% python3 -q
>>> import numpy as np
>>> np.set_printoptions(precision=2, suppress=True, linewidth=100, sign=" ")
>>> m1 = np.loadtxt("sample10.csv", delimiter=",")
>>> print(m1)
[[ 0.3   0.7  -0.1  -1.1 ]
 [ 0.3   1.4  -0.8  -0.6 ]
 [-0.2   0.9   2.5  -0.3 ]
 [-0.4  -0.1   0.4  -0.5 ]
 [ 1.2   0.4   2.5   1.6 ]
 [ 1.1   0.5   0.6   0.5 ]
 [ 0.31  0.66 -0.06 -1.02]]
>>> vec = np.array([5, 3, 4, 0])
>>> target = m1 @ vec
>>> beta, lr = np.zeros(4), 1 / np.linalg.norm(m1, 2) ** 2
>>> for i in range(60):
...     beta -= lr * m1.T @ (m1 @ beta - target)
...     if i % 10 == 0: print(i, round(np.linalg.norm(m1 @ beta - target), 2))
... 
0 6.66
10 1.01
20 0.67
30 0.5
40 0.37
50 0.28
>>> print(round(np.linalg.cond(m1), 2))
5.86
>>> w1 = np.array([[2, 2, 6, 0, 3], [7, 9, 3, 7, 0], [5, 5, 7, 7, 9], [0, 3, 0, 1, 6]])
>>> beta = np.array([-3, 4, -2, 3, 3])
>>> act = np.maximum(m1 @ w1 + beta, 0)
>>> print(np.linalg.matrix_rank(act))
5
>>> print((act > 0).mean(axis=0))
[ 0.86  1.    0.71  1.    0.57]
>>> Z = np.array([[0, 1], [2, 1], [1, 0], [1, 1], [1, 1]])
>>> print(w1 @ Z)
[[ 13   7]
 [ 28  23]
 [ 33  26]
 [ 13  10]]
>>> C2 = m1.T @ m1
>>> print(np.linalg.svd(m1, compute_uv=False) ** 2)
[ 16.43   6.37   3.39   0.48]
>>> print(np.allclose(C2, C2.T))
True
>>> O, r_ = np.linalg.qr(m1)
>>> print(O.shape, r_.shape)
(7, 4) (4, 4)
>>> print(np.abs(np.diag(r_)))
[ 1.77  1.78  3.34  1.24]
>>> print(r_)
[[-1.77 -0.98 -1.53 -1.08]
 [ 0.   -1.78 -0.44  1.5 ]
 [ 0.    0.   -3.34 -0.9 ]
 [ 0.    0.    0.    1.24]]
>>> A2 = np.array([[-3, -2, 3, 3],
...     [-3, 3, 2, 2],
...     [0, 3, -3, -1],
...     [-1, -3, -2, -2],
...     [-1, -2, 2, 1],
...     [0, 2, 1, -2]])
>>> M = A2.T @ A2
>>> print(M)
[[ 20   2 -15 -14]
 [  2  39  -5  -3]
 [-15  -5  31  20]
 [-14  -3  20  23]]
>>> u = np.array([1, 7, 0, -4])
>>> A2 = M + np.outer(u, np.eye(4)[0])
>>> print(np.linalg.matrix_rank(np.linalg.inv(A2) - np.linalg.inv(M), tol=1e-8))
1
>>> print(A2)
[[ 21.   2. -15. -14.]
 [  9.  39.  -5.  -3.]
 [-15.  -5.  31.  20.]
 [-18.  -3.  20.  23.]]
>>> print(np.linalg.matrix_rank(A2 - M))
1
>>> A2 = np.array([[2, 3], [2, 3], [2, 0], [0, 0]])
>>> print(np.linalg.matrix_rank(M @ A2))
2
>>> print(np.einsum("ik,kj->ji", M, A2))
[[ 14  72  22   6]
 [ 66 123 -60 -51]]
>>> print(np.einsum("ij,ij->i", M, M))
[  825  1559  1611  1134]
>>> print(np.einsum("ij->j", M))
[-7 33 31 26]
>>> print(np.vstack([M, A2.T]).shape)
(6, 4)
>>> print(A2.T @ M.T)
[[ 14  72  22   6]
 [ 66 123 -60 -51]]
>>> print(M @ A2)
[[ 14  66]
 [ 72 123]
 [ 22 -60]
 [  6 -51]]
>>> print(np.einsum("ik,kj->ij", M, A2))
[[ 14  66]
 [ 72 123]
 [ 22 -60]
 [  6 -51]]
>>> K = np.load("block18.npy")
>>> print(K)
[[ 0.  2. -2.]
 [-1. -3. -2.]
 [ 0.  0.  1.]]
>>> Uu, sv, vt = np.linalg.svd(K)
>>> print(sv)
[ 3.84  2.87  0.18]
>>> A2 = Uu[:, :2] @ np.diag(sv[:2]) @ vt[:2]
>>> print(np.round(np.linalg.norm(K - A2) / np.linalg.norm(K), 2))
0.04
>>> print(np.linalg.matrix_rank(A2))
2
>>> u = np.array([2, 2, 1])
>>> print(np.cross(K[0, :3], K[2, :3]))
[ 2. -0.  0.]
>>> print(np.correlate(K[0], K[2], "full"))
[ 0.  2. -2.  0.  0.]
>>> print(np.convolve(K[0], u))
[ 0.  4.  0. -2. -2.]
>>> print(np.array([np.convolve(row, u, "same") for row in K]))
[[  4.   0.  -2.]
 [ -8. -11.  -7.]
 [  0.   2.   2.]]
>>> print(np.argsort(-np.linalg.norm(K, axis=0).round(6), kind="stable")[:3])
[ 1  2  0]
>>> print(np.linalg.cond(K) > 100)
False
>>> print(round(np.log10(np.linalg.cond(K))))
1
>>> print(np.abs(np.linalg.svd(K)[2][-1]))
[ 0.97  0.2   0.17]
>>> A2 = np.array([[-2, 2, -2], [1, -2, 2], [1, 0, 0]])
>>> print(np.einsum("ik,kj->ji", K, A2))
[[ 0. -3.  1.]
 [-4.  4.  0.]
 [ 4. -4.  0.]]
>>> print(A2.T @ K.T)
[[ 0. -3.  1.]
 [-4.  4.  0.]
 [ 4. -4.  0.]]
>>> print(np.linalg.matrix_rank(np.vstack([K, A2.T])))
3
>>> print(np.vstack([K, A2.T]).shape)
(6, 3)
>>> C2 = K.T @ K
>>> print(np.allclose(C2, C2.T))
True
>>> print(np.trace(C2), (K ** 2).sum())
23.0 23.0
>>> print(np.linalg.matrix_rank(C2))
3
>>> print(np.linalg.svd(K, compute_uv=False) ** 2)
[ 14.74   8.22   0.03]
>>> print(C2)
[[  1.   3.   2.]
 [  3.  13.   2.]
 [  2.   2.   9.]]
>>> print(np.linalg.eigvalsh(C2)[::-1])
[ 14.74   8.22   0.03]
>>> print((K @ K.T).shape)
(3, 3)
>>> F = np.loadtxt("data.csv", delimiter=",")
>>> print(F)
[[ 2.  1.  1.  1.  2.  0.]
 [ 1.  1.  1.  0.  2.  2.]
 [ 1.  1.  0.  2.  1.  2.]
 [ 1.  1.  0.  2.  1.  2.]
 [ 2.  2.  0.  1.  1.  2.]
 [ 0.  0.  0.  1.  1.  0.]]
>>> A2 = F / np.sqrt((F ** 2).mean(axis=1, keepdims=True))
>>> print(np.linalg.matrix_rank(F - F.mean(axis=1, keepdims=True)))
5
>>> print(np.linalg.norm(A2, axis=1))
[ 2.45  2.45  2.45  2.45  2.45  2.45]
>>> print(A2[1])
[ 0.74  0.74  0.74  0.    1.48  1.48]
>>> Uu, sv, vt = np.linalg.svd(F)
>>> V = vt[:(sv > 1e-8).sum()]
>>> rng = np.random.default_rng(837342)
>>> vec = F[0] + 5 * F[1] + rng.integers(2) * np.eye(6)[5]
>>> print(vec)
[  7.   6.   6.   1.  12.  11.]
>>> print(np.linalg.matrix_rank(np.vstack([F, vec])))
6
>>> print(V.T @ V)
[[ 0.76  0.32  0.24  0.08 -0.08 -0.08]
 [ 0.32  0.57 -0.32 -0.11  0.11  0.11]
 [ 0.24 -0.32  0.76 -0.08  0.08  0.08]
 [ 0.08 -0.11 -0.08  0.97  0.03  0.03]
 [-0.08  0.11  0.08  0.03  0.97 -0.03]
 [-0.08  0.11  0.08  0.03 -0.03  0.97]]
>>> print(np.diag(V.T @ V))
[ 0.76  0.57  0.76  0.97  0.97  0.97]
>>> print(np.allclose(V.T @ V @ vec, vec))
False
>>> A = np.loadtxt("dump.csv", delimiter=",")
>>> print(A)
[[-1.9  1.   0.4  0.9 -1.6]
 [-0.9  0.4  0.2  0.8 -1.7]
 [ 1.1  1.4 -1.4  0.  -2. ]
 [-0.9 -0.6  1.  -0.6  0.1]
 [ 5.  18.  20.  28.  13. ]
 [ 0.1  0.7 -0.7 -1.1 -0.8]
 [ 0.  -1.   0.4  0.6  1.3]
 [ 0.1 -0.1  0.5 -0.2  0.2]
 [ 1.1 -0.5  1.2 -1.  -1.2]
 [ 0.1 -1.5  0.1 -1.4  0.7]
 [-0.3  1.3 -0.5  1.6  0.1]
 [-1.4  2.2 -0.5  2.3  0.4]
 [ 0.6  1.5  0.4 -1.  -1.8]
 [-0.8  1.6  0.   3.  -0.9]
 [-1.1 -0.3 -1.5 -1.5 -0.5]
 [ 0.2  1.   0.9 -1.4 -0.3]
 [-1.7  0.   0.5  0.3  0.5]
 [-1.7  1.6 -1.4 -0.1  0.2]
 [ 0.2  0.3  0.6 -1.6  0.4]
 [ 0.1  2.1 -0.7 -0.8  0. ]
 [ 0.3  2.   0.   0.3 -0.2]
 [ 1.  -0.9 -0.2 -0.1 -1.6]]
>>> Xs = A - A.mean(axis=1)
Traceback (most recent call last):
  File "<python-input-86>", line 1, in <module>
    Xs = A - A.mean(axis=1)
         ~~^~~~~~~~~~~~~~~~
ValueError: operands could not be broadcast together with shapes (22,5) (22,) 
>>> Xs = A - A.mean(axis=0)
>>> Uu, sv, vt = np.linalg.svd(Xs, full_matrices=False)
>>> print(np.abs(vt[0]).argmax())
3
>>> print(np.linalg.matrix_rank(Xs))
5
>>> print(np.searchsorted(np.cumsum(sv ** 2) / (sv ** 2).sum(), 0.9) + 1)
1
>>> print(sv)
[ 40.57   5.81   4.79   3.86   2.91]
>>> print(np.round(Xs.mean(axis=0), 2) + 0)
[ 0.  0.  0.  0.  0.]
